>>> import numpy as np
>>> np.set_printoptions(precision=3, suppress=True, linewidth=140)
>>> other = np.array([[1], [2], [-2], [-1]])
>>> basis = np.array([[-2, 0, 2]])
>>> rng = np.random.default_rng(446)
>>> data = other @ basis + 0.3 * rng.normal(size=(4, 3))
>>> data
array([[-1.547, -0.318,  2.36 ],
       [-4.278,  0.502,  3.649],
       [ 3.498,  0.162, -4.081],
       [ 1.629, -0.051, -1.81 ]])
>>> left, sig, vt = np.linalg.svd(data)
>>> print(sig)
[8.587 1.019 0.061]
>>> np.argmax(sig[:-1] / (sig[1:] + 1e-6)) + 1
np.int64(2)
>>> other = left[:, :2] @ np.diag(sig[:2]) @ vt[:2]
>>> np.round(np.abs(data - other).max(), 3)
np.float64(0.043)
>>> print(np.linalg.matrix_rank(data, rtol=0.05))
2
>>> print(round(np.linalg.norm(data - other) / np.linalg.norm(data), 3))
0.007
>>> round(np.linalg.norm(data - other, 2), 3), np.round(sig[2], 3)
(np.float64(0.061), np.float64(0.061))
>>> np.linalg.matrix_rank(other)
np.int64(2)
>>> other = np.array([[-7, -7], [-2, -2], [-6, -8]])
>>> np.einsum("ik,kj->ji", data, other)
array([[-2.692,  7.049, -0.32 , -0.441],
       [-7.411, -0.25 ,  7.842,  3.178]])
>>> np.einsum("ik,kj->ij", data, other)
array([[-2.692, -7.411],
       [ 7.049, -0.25 ],
       [-0.32 ,  7.842],
       [-0.441,  3.178]])
>>> data @ other
array([[-2.692, -7.411],
       [ 7.049, -0.25 ],
       [-0.32 ,  7.842],
       [-0.441,  3.178]])
>>> other = data / np.linalg.norm(data, axis=1, keepdims=True)
>>> C2 = other @ other.T
>>> np.argwhere(np.triu(np.abs(C2) > 0.95, 1))
array([[0, 2],
       [0, 3],
       [1, 2],
       [1, 3],
       [2, 3]])
>>> (np.abs(C2) > 0.9).astype(int)
array([[1, 1, 1, 1],
       [1, 1, 1, 1],
       [1, 1, 1, 1],
       [1, 1, 1, 1]])
>>> np.round(np.degrees(np.arccos(np.clip(C2[2, 3], -1, 1))), 3)
np.float64(3.242)
>>> C2
array([[ 1.   ,  0.94 , -0.988, -0.98 ],
       [ 0.94 ,  1.   , -0.981, -0.989],
       [-0.988, -0.981,  1.   ,  0.998],
       [-0.98 , -0.989,  0.998,  1.   ]])
>>> (C2 - 2 * np.eye(4)).round(6).argmax(axis=1)
array([1, 0, 3, 2])
>>> m1 = np.array([[0, -4, -3], [4, 0, -7], [3, 7, 0]])
>>> # rows and columns are dependent
>>> print([round(float(x), 3) for x in np.linalg.svd(m1, compute_uv=False)[:3]])
[8.602, 8.602, 0.0]
>>> np.linalg.cond(m1) > 100
np.True_
>>> round(float(np.linalg.norm(m1, 2) / np.linalg.norm(m1)), 3)
0.707
>>> np.linalg.matrix_rank(m1, rtol=0.1)
np.int64(2)
>>> x = np.array([0, 9, 8])
>>> np.round(np.linalg.eigvals(m1).real, 3) + 0
array([0., 0., 0.])
>>> round(np.linalg.det(m1), 3)
np.float64(-0.0)
>>> np.round(np.linalg.svd(m1, compute_uv=False), 3) + 0
array([8.602, 8.602, 0.   ])
>>> q = np.linalg.solve(np.eye(3) - m1, np.eye(3) + m1)
>>> round(float(np.linalg.det(q)), 3)
1.0
>>> np.linalg.matrix_rank(data, rtol=0.1)
np.int64(2)
>>> round(np.log10(np.linalg.cond(data)))
2
>>> np.abs(np.linalg.svd(data)[2][-1])
array([0.435, 0.808, 0.398])
>>> t = np.radians(135)
>>> r_ = np.eye(3)
>>> r_[1, 1] = r_[2, 2] = np.cos(t)
>>> r_[1, 2], r_[2, 1] = -np.sin(t), np.sin(t)
>>> r_
array([[ 1.   ,  0.   ,  0.   ],
       [ 0.   , -0.707, -0.707],
       [ 0.   ,  0.707, -0.707]])
>>> other = data @ r_.T
>>> np.allclose(data @ data.T, other @ other.T)
True
>>> np.linalg.svd(data, compute_uv=False), np.linalg.svd(other, compute_uv=False)
(array([8.587, 1.019, 0.061]), array([8.587, 1.019, 0.061]))
>>> round(np.linalg.det(r_), 3), round(np.trace(r_), 3)
(np.float64(1.0), np.float64(-0.414))
>>> feats = np.load("run18.npy")
>>> feats
array([[1.   , 0.9  , 0.81 , 0.729],
       [0.9  , 1.   , 0.9  , 0.81 ],
       [0.81 , 0.9  , 1.   , 0.9  ],
       [0.729, 0.81 , 0.9  , 1.   ]])
>>> q = feats.astype(float).copy()
>>> for j in range(4):
...     q[:, j] -= q[:, :j] @ (q[:, :j].T @ q[:, j])
...     q[:, j] /= np.linalg.norm(q[:, j])
... 
>>> np.round(q.T @ q, 3) + 0
array([[1., 0., 0., 0.],
       [0., 1., 0., 0.],
       [0., 0., 1., 0.],
       [0., 0., 0., 1.]])
>>> print(np.round(q.T @ feats, 3) + 0)
[[1.731 1.802 1.782 1.684]
 [0.    0.172 0.269 0.299]
 [0.    0.    0.163 0.227]
 [0.    0.    0.    0.141]]
